% ipython --no-banner

In [1]: import numpy as np

In [2]: from numpy import linalg as LA

In [3]: np.set_printoptions(suppress=True, linewidth=100)

In [4]: tidy = lambda a: np.round(a, 3) + 0

In [5]: m1 = np.load("arr.npy")

In [6]: m1
Out[6]: 
array([[ 4, -5,  2, -3,  0],
       [ 1, -2,  1, -5,  0],
       [ 0, -1, -1,  2,  0],
       [ 5,  2,  3,  2,  0],
       [ 0,  0,  0,  0, -3]])

In [7]: # 2 groups of indices that never mix

In [8]: x = np.array([1, -2, 0, 0, 3])

In [9]: rhs = m1 @ x

In [10]: c, lr = np.zeros(5), 1 / LA.norm(m1, 2) ** 2

In [11]: for i in range(150):
    ...:     c -= lr * m1.T @ (m1 @ c - rhs)
    ...:     if i % 50 == 0: print(i, round(LA.norm(m1 @ c - rhs), 3))
    ...: 
0 9.108
50 0.034
100 0.028

In [12]: tidy(c)
Out[12]: array([ 0.963, -2.015,  0.062,  0.014,  3.   ])

In [13]: tidy(LA.cond(m1))
Out[13]: np.float64(25.748)

In [14]: Y = LA.inv(m1)

In [15]: (np.abs(Y) > 1e-9).astype(int)
Out[15]: 
array([[1, 1, 1, 1, 0],
       [1, 1, 1, 1, 0],
       [1, 1, 1, 1, 0],
       [1, 1, 1, 1, 0],
       [0, 0, 0, 0, 1]])

In [16]: tidy(m1 @ Y)
Out[16]: 
array([[1., 0., 0., 0., 0.],
       [0., 1., 0., 0., 0.],
       [0., 0., 1., 0., 0.],
       [0., 0., 0., 1., 0.],
       [0., 0., 0., 0., 1.]])

In [17]: f = np.array([2, 2, 0, 2, 1])

In [18]: Y = m1 + np.outer(f, np.eye(5)[0])

In [19]: LA.matrix_rank(LA.inv(Y) - LA.inv(m1), tol=1e-8)
Out[19]: np.int64(1)

In [20]: Y
Out[20]: 
array([[ 6., -5.,  2., -3.,  0.],
       [ 3., -2.,  1., -5.,  0.],
       [ 0., -1., -1.,  2.,  0.],
       [ 7.,  2.,  3.,  2.,  0.],
       [ 1.,  0.,  0.,  0., -3.]])

In [21]: M = np.array([[1.4, -0.4, 0.9, -1.8, -0.3, 0.3, -1.4, 1.4],
    ...:     [-1.3, -1.0, -1.8, 0.3, 0.4, 0.9, -0.8, 0.5],
    ...:     [-0.2, -0.5, 0.6, -1.5, -0.3, -0.4, 2.0, -1.0],
    ...:     [-1.7, 0.5, -2.1, -0.3, 1.1, 0.3, -1.4, 2.1],
    ...:     [0.3, -0.1, 0.3, 0.0, -3.0, -1.7, 1.0, -1.4],
    ...:     [-0.8, -2.0, 1.3, -0.7, 0.3, -0.8, 0.8, 1.2],
    ...:     [0.1, 0.4, 0.0, -0.4, -0.4, 1.3, -1.0, -0.8],
    ...:     [-0.3, 0.5, 0.2, 1.4, -1.4, -1.3, 0.8, -1.9],
    ...:     [0.9, -0.8, -1.2, -2.4, 1.3, -0.9, -0.3, 0.4],
    ...:     [0.5, -0.1, -0.7, 0.1, 0.2, -1.0, -0.9, 0.4]])

In [22]: M
Out[22]: 
array([[ 1.4, -0.4,  0.9, -1.8, -0.3,  0.3, -1.4,  1.4],
       [-1.3, -1. , -1.8,  0.3,  0.4,  0.9, -0.8,  0.5],
       [-0.2, -0.5,  0.6, -1.5, -0.3, -0.4,  2. , -1. ],
       [-1.7,  0.5, -2.1, -0.3,  1.1,  0.3, -1.4,  2.1],
       [ 0.3, -0.1,  0.3,  0. , -3. , -1.7,  1. , -1.4],
       [-0.8, -2. ,  1.3, -0.7,  0.3, -0.8,  0.8,  1.2],
       [ 0.1,  0.4,  0. , -0.4, -0.4,  1.3, -1. , -0.8],
       [-0.3,  0.5,  0.2,  1.4, -1.4, -1.3,  0.8, -1.9],
       [ 0.9, -0.8, -1.2, -2.4,  1.3, -0.9, -0.3,  0.4],
       [ 0.5, -0.1, -0.7,  0.1,  0.2, -1. , -0.9,  0.4]])

In [23]: w1 = np.array([[1, 0, 2, 1, 2],
    ...:     [1, 1, 0, 2, 0],
    ...:     [1, 0, 2, 0, 1],
    ...:     [0, 0, 0, 0, 1],
    ...:     [0, 0, 2, 0, 2],
    ...:     [1, 2, 2, 0, 2],
    ...:     [1, 0, 0, 1, 2],
    ...:     [1, 0, 0, 2, 2]])

In [24]: c = np.array([-1, -2, 0, -1, -2])

In [25]: H = np.maximum(M @ w1 + c, 0)

In [26]: (H > 0).mean(axis=0)
Out[26]: array([0.1, 0.1, 0.3, 0.2, 0. ])

In [27]: Z = np.array([[6, 3, 7], [0, 1, 4], [0, 2, 4], [6, 1, 3], [8, 1, 0]])

In [28]: tidy(H @ Z)
Out[28]: 
array([[13.2, 13.8, 29.8],
       [ 0. ,  0. ,  0. ],
       [ 0. ,  0. ,  0. ],
       [ 6.6,  1.1,  3.3],
       [ 0. ,  0. ,  0. ],
       [ 0. ,  0. ,  0. ],
       [ 0. ,  5. , 12. ],
       [ 0. ,  0. ,  0. ],
       [ 0. ,  0.4,  0.8],
       [ 0. ,  0. ,  0. ]])

In [29]: (H @ Z).round(6).argmax(axis=1)
Out[29]: array([2, 0, 0, 0, 0, 0, 2, 0, 2, 0])

In [30]: x = np.array([4, 0, 1, 4, 0, 1, 2, 0])

In [31]: h = np.maximum(M @ x, 0)

In [32]: tidy(np.tanh(M @ x))
Out[32]: array([-0.997, -1.   , -0.989, -1.   ,  0.947, -0.999, -0.956,  1.   , -1.   , -0.8  ])

In [33]: tidy(np.maximum(M @ (3 * x), 0))
Out[33]: array([ 0. ,  0. ,  0. ,  0. ,  5.4,  0. ,  0. , 14.7,  0. ,  0. ])

In [34]: np.flatnonzero(h > 1e-9)
Out[34]: array([4, 7])

In [35]: h
Out[35]: array([0. , 0. , 0. , 0. , 1.8, 0. , 0. , 4.9, 0. , 0. ])

In [36]: P = M @ LA.solve(M.T @ M, M.T)

In [37]: tidy(LA.eigvalsh(P))
Out[37]: array([0., 0., 1., 1., 1., 1., 1., 1., 1., 1.])

In [38]: x = np.array([-2, -2, 2, -2, 1, -1, -2, 3])

In [39]: rhs = M @ x

In [40]: tidy(LA.pinv(M) @ M)
Out[40]: 
array([[1., 0., 0., 0., 0., 0., 0., 0.],
       [0., 1., 0., 0., 0., 0., 0., 0.],
       [0., 0., 1., 0., 0., 0., 0., 0.],
       [0., 0., 0., 1., 0., 0., 0., 0.],
       [0., 0., 0., 0., 1., 0., 0., 0.],
       [0., 0., 0., 0., 0., 1., 0., 0.],
       [0., 0., 0., 0., 0., 0., 1., 0.],
       [0., 0., 0., 0., 0., 0., 0., 1.]])

In [41]: tidy(LA.lstsq(M, rhs)[0])
Out[41]: array([-2., -2.,  2., -2.,  1., -1., -2.,  3.])

In [42]: tidy(rhs)
Out[42]: array([  9.8,   3. ,  -1.3,   8.7,  -7.3,  12.7,  -2.3, -10.2,   6.2,   1.8])

In [43]: rng = np.random.default_rng(710783)

In [44]: rhs = rhs + 0.05 * rng.normal(size=10)

In [45]: tidy(rhs)
Out[45]: array([  9.82 ,   3.008,  -1.222,   8.745,  -7.291,  12.771,  -2.399, -10.191,   6.196,   1.792])

In [46]: c, *_ = LA.lstsq(M, rhs)

In [47]: tidy(LA.norm(rhs - M @ c))
Out[47]: np.float64(0.061)

In [48]: c.round()
Out[48]: array([-2., -2.,  2., -2.,  1., -1., -2.,  3.])
